>>> import numpy as np
>>> np.set_printoptions(precision=3, suppress=True, linewidth=160, legacy="1.25")
>>> rd = lambda a: np.round(a, 3) + 0
>>> X = np.load("sample4.npy")
>>> X
array([[-2,  0,  0],
       [ 0,  2,  0],
       [ 0,  0, -3]])
>>> # symmetric, so the eigenvalues are real
>>> O, Rm = np.linalg.qr(X)
>>> np.trace(O @ O.T)
3.0
>>> O.shape, Rm.shape
((3, 3), (3, 3))
>>> print(O @ Rm)
[[-2.  0.  0.]
 [ 0.  2.  0.]
 [ 0.  0. -3.]]
>>> np.abs(np.diag(Rm))
array([2., 2., 3.])
>>> O
array([[ 1.,  0.,  0.],
       [-0.,  1.,  0.],
       [-0., -0.,  1.]])
>>> abs(Rm[0, 0]), rd(np.linalg.norm(X[:, 0]))
(2.0, 2.0)
>>> evals, evecs = np.linalg.eigh(X)
>>> evecs @ np.diag(evals) @ evecs.T
array([[-2.,  0.,  0.],
       [ 0.,  2.,  0.],
       [ 0.,  0., -3.]])
>>> rd(np.linalg.eigvalsh(X + 5 * np.eye(3)))
array([2., 3., 7.])
>>> print(np.abs(evecs[:, -1]).round(6).argmax())
1
>>> rd(np.linalg.svd(X, compute_uv=False))
array([3., 2., 2.])
>>> np.unique(evals.round(6) + 0, return_counts=True)[1]
array([1, 1, 1])
>>> x0 = np.array([7, -7, -8])
>>> a = np.maximum(X @ x0, 0)
>>> rd(np.tanh(X @ x0))
array([-1., -1.,  1.])
>>> X * (a > 1e-9)[:, None]
array([[ 0,  0,  0],
       [ 0,  0,  0],
       [ 0,  0, -3]])
>>> np.maximum(X @ (3 * x0), 0)
array([ 0,  0, 72])
>>> X.T @ a
array([  0,   0, -72])
>>> O = X.astype(float).copy()
>>> for j in range(3):
...     O[:, j] -= O[:, :j] @ (O[:, :j].T @ O[:, j])
...     O[:, j] /= np.linalg.norm(O[:, j])
... 
>>> print(O.T @ X)
[[2. 0. 0.]
 [0. 2. 0.]
 [0. 0. 3.]]
>>> m1 = np.loadtxt("w.csv", delimiter=",")
>>> m1
array([[ 5.,  4., -1., -2.],
       [-2.,  0.,  0.,  2.],
       [-2., -2.,  2.,  2.],
       [-2., -2., -1.,  5.]])
>>> x0 = np.array([1, 2, 0, 1])
>>> y = m1 @ x0
>>> y
array([11.,  0., -4., -1.])
>>> rd(np.linalg.solve(m1, y))
array([1., 2., 0., 1.])
>>> print(rd(np.linalg.solve(m1, y + m1[:, 1])))
[1. 3. 0. 1.]
>>> rd(np.linalg.solve(m1, m1[:, 2]))
array([0., 0., 1., 0.])
>>> F = np.abs(np.array([[1, 3, 3, 3], [1, 1, 0, 0], [0, 0, 2, 1], [2, 3, 0, 2]])) + np.eye(4)
>>> F = F / F.sum(axis=1, keepdims=True)
>>> rd(F)
array([[0.182, 0.273, 0.273, 0.273],
       [0.333, 0.667, 0.   , 0.   ],
       [0.   , 0.   , 0.75 , 0.25 ],
       [0.25 , 0.375, 0.   , 0.375]])
>>> left, s, vt = np.linalg.svd(F)
>>> np.argmax(s[:-1] / (s[1:] + 1e-6)) + 1
3
>>> Y = left[:, :3] @ np.diag(s[:3]) @ vt[:3]
>>> print(np.linalg.matrix_rank(Y))
3
>>> print(rd(Y))
[[ 0.173  0.277  0.272  0.274]
 [ 0.335  0.666  0.     0.   ]
 [ 0.003 -0.002  0.75   0.249]
 [ 0.254  0.373  0.     0.374]]
>>> rd(np.sort(np.abs(np.linalg.eigvals(F)))[::-1])
array([1.   , 0.617, 0.343, 0.013])
>>> rd(np.linalg.matrix_power(F, 100))
array([[0.21 , 0.378, 0.229, 0.183],
       [0.21 , 0.378, 0.229, 0.183],
       [0.21 , 0.378, 0.229, 0.183],
       [0.21 , 0.378, 0.229, 0.183]])
>>> p = np.eye(4)[0]
>>> for _ in range(6):
...     p = p @ F
...     print(p.round(3))
... 
[0.182 0.273 0.273 0.273]
[0.192 0.334 0.254 0.22 ]
[0.201 0.357 0.243 0.198]
[0.205 0.368 0.237 0.19 ]
[0.207 0.372 0.234 0.187]
[0.208 0.375 0.232 0.185]
>>> evals, evecs = np.linalg.eig(F)
>>> rd(np.prod(evals))
0.003
>>> E = np.loadtxt("dump.csv", delimiter=",")
>>> rd(E)
array([[ 0.309,  0.   , -0.951],
       [ 0.   ,  1.   ,  0.   ],
       [ 0.951,  0.   ,  0.309]])
>>> x0 = np.array([3, -9, -9])
>>> rd(np.linalg.det(E))
1.0
>>> rd(np.abs(np.linalg.eigvals(E)))
array([1., 1., 1.])
>>> print(rd(np.linalg.inv(E)))
[[ 0.309  0.     0.951]
 [ 0.     1.     0.   ]
 [-0.951  0.     0.309]]
>>> rd(np.linalg.norm(x0)), rd(np.linalg.norm(E @ x0))
(13.077, 13.077)
>>> rd(E.T @ (E @ x0))
array([ 3., -9., -9.])
>>> rng = np.random.default_rng(84407)
>>> Y = E + rng.integers(-2, 3, (3, 1)) @ rng.integers(-2, 3, (1, 3))
>>> rd(Y)
array([[ 4.309,  2.   , -0.951],
       [ 0.   ,  1.   ,  0.   ],
       [-1.049, -1.   ,  0.309]])
>>> print(rd(np.linalg.svd(Y - E, compute_uv=False)))
[5. 0. 0.]
>>> np.linalg.matrix_rank(Y - E, tol=1e-8)
1
>>> x0 = np.array([3, -3, -3])
>>> rd(Y @ np.eye(3)[0])
array([ 4.309,  0.   , -1.049])
>>> rd(Y @ x0)
array([ 9.78 , -3.   , -1.074])
>>> np.sign((Y @ x0).round(6))
array([ 1., -1., -1.])
>>> (Y @ x0).argmax()
0
>>> print(rd(np.einsum("ij,j->i", Y, x0)))
[ 9.78  -3.    -1.074]
>>> rd(Y @ (2 * x0))
array([19.56 , -6.   , -2.148])
>>> rd(Y * x0)
array([[12.927, -6.   ,  2.853],
       [ 0.   , -3.   ,  0.   ],
       [-3.147,  3.   , -0.927]])
>>> x0 = np.array([-1, 0, 2])
>>> y = E @ x0
>>> print(rd(y))
[-2.211  0.    -0.333]
>>> print(rd(np.linalg.solve(E, y + E[:, 0])))
[0. 0. 2.]
>>> rd(np.linalg.solve(E, -3 * y))
array([ 3.,  0., -6.])
>>> rd(np.linalg.solve(E, y))
array([-1.,  0.,  2.])
>>> M = np.load("case15.npy")
>>> M
array([[-3.,  4.,  0.,  0.],
       [ 4.,  3.,  4.,  0.],
       [ 0.,  4.,  3.,  4.],
       [ 0.,  0.,  4., -2.]])
>>> # equal to its transpose
>>> np.all(np.linalg.eigvalsh(M) > 0)
False
>>> [round(float(np.linalg.det(M[:i, :i])), 2) + 0 for i in range(1, 5)]
[-3.0, -25.0, -27.0, 454.0]
>>> data = np.loadtxt("block10.csv", delimiter=",")
>>> data
array([[-0.2,  1.1, -0.9],
       [-0.8,  0.3, -0.7],
       [-1.6,  1. , -1.4],
       [-0.3, -1.4,  0.4],
       [ 0.7, -0.5,  0.5],
       [ 0.3,  1.2, -1.7],
       [-1.5,  1.4, -1.6],
       [ 0.1,  0.3,  0.5],
       [ 1.7,  0.1,  0.4],
       [-0.7, -1.2,  0.5],
       [-1.3,  0.3, -1.2],
       [ 1.6,  0.5, -1.1],
       [ 0.3, -0.5,  1. ],
       [ 1. ,  0.4,  2.2],
       [-4.2,  1.5,  2.1]])
>>> D = np.linalg.norm(data[:, None] - data[None], axis=-1)
>>> D.mean(axis=1).argmax()
14
>>> D.shape
(15, 15)
>>> print(rd(D[:5, :5]))
[[0.    1.02  1.49  2.82  2.309]
 [1.02  0.    1.273 2.086 2.081]
 [1.49  1.273 0.    3.27  3.339]
 [2.82  2.086 3.27  0.    1.349]
 [2.309 2.081 3.339 1.349 0.   ]]
>>> np.linalg.matrix_rank(D ** 2)
5
>>> np.unravel_index(D.round(6).argmax(), D.shape)
(11, 14)
>>> Y = np.array([[2, 1, -1], [2, 2, 3]])
>>> basis = np.kron(Y, E)
>>> rd(basis)
array([[ 0.618,  0.   , -1.902,  0.309,  0.   , -0.951, -0.309,  0.   ,  0.951],
       [ 0.   ,  2.   ,  0.   ,  0.   ,  1.   ,  0.   ,  0.   , -1.   ,  0.   ],
       [ 1.902,  0.   ,  0.618,  0.951,  0.   ,  0.309, -0.951,  0.   , -0.309],
       [ 0.618,  0.   , -1.902,  0.618,  0.   , -1.902,  0.927,  0.   , -2.853],
       [ 0.   ,  2.   ,  0.   ,  0.   ,  2.   ,  0.   ,  0.   ,  3.   ,  0.   ],
       [ 1.902,  0.   ,  0.618,  1.902,  0.   ,  0.618,  2.853,  0.   ,  0.927]])
>>> x0 = np.array([5, 2, 0])
>>> y = data @ x0
>>> beta, lr = np.zeros(3), 1 / np.linalg.norm(data, 2) ** 2
>>> for i in range(200):
...     beta -= lr * data.T @ (data @ beta - y)
...     if i % 50 == 0: print(i, round(np.linalg.norm(data @ beta - y), 3))
... 
0 7.538
50 0.0
100 0.0
150 0.0
>>> rd(beta)
array([5., 2., 0.])
>>> J = np.load("a.npy")
>>> print(J)
[[  0  -8   1   6]
 [  0 -40   5  30]]
>>> r0 = np.array([-8, 5])
>>> np.array([np.convolve(row, r0, "same") for row in J])
array([[   0,   64,  -48,  -43],
       [   0,  320, -240, -215]])
>>> np.polyval(r0, J[1])
array([   5,  325,  -35, -235])
>>> np.cross(J[1, :3], J[0, :3])
array([0, 0, 0])
>>> print(np.correlate(J[1], J[0], "full"))
[   0 -240  -10  505  -10 -240    0]
>>> K = np.load("x.npy")
>>> K
array([[ 3, -1],
       [ 3, -1],
       [-2, -3]])
>>> Y = np.c_[K[:, :1] @ np.array([[-3]]), np.array([2, -2, -2])]
>>> Y
array([[-9,  2],
       [-9, -2],
       [ 6, -2]])
>>> np.linalg.matrix_rank(np.c_[K, Y])
3
>>> rd(np.linalg.norm(np.linalg.qr(K)[0].T @ Y, axis=0) ** 2 / ((Y ** 2).sum(axis=0) + 1e-12))
array([1.   , 0.333])
>>> np.linalg.matrix_rank(Y)
2
>>> rd(np.linalg.lstsq(K, Y[:, 0])[0])
array([-3.,  0.])
>>> x0 = np.array([3, 3])
>>> y = Y @ x0
>>> y
array([-21, -33,  12])
>>> rd(np.linalg.pinv(Y) @ Y)
array([[1., 0.],
       [0., 1.]])
>>> rd(np.linalg.solve(Y.T @ Y, Y.T @ y))
array([3., 3.])
>>> y = y + 0.1 * rng.normal(size=3)
>>> print(rd(y))
[-21.023 -33.12   12.022]
>>> beta, *_ = np.linalg.lstsq(Y, y)
>>> [round(float(np.linalg.norm(np.linalg.solve(Y.T @ Y + lam * np.eye(2), Y.T @ y))), 2) for lam in (0, 1, 10, 100)]
[4.26, 4.06, 3.17, 1.9]
>>> print(beta.round())
[3. 3.]
>>> T = np.stack([K, 3 * K, K[::-1]])
>>> np.linalg.matrix_rank(T.reshape(3, -1))
2
>>> (T @ K.T).shape
(3, 3, 3)
>>> np.einsum("bij,cij->bc", T, T)
array([[ 33,  99,   4],
       [ 99, 297,  12],
       [  4,  12,  33]])
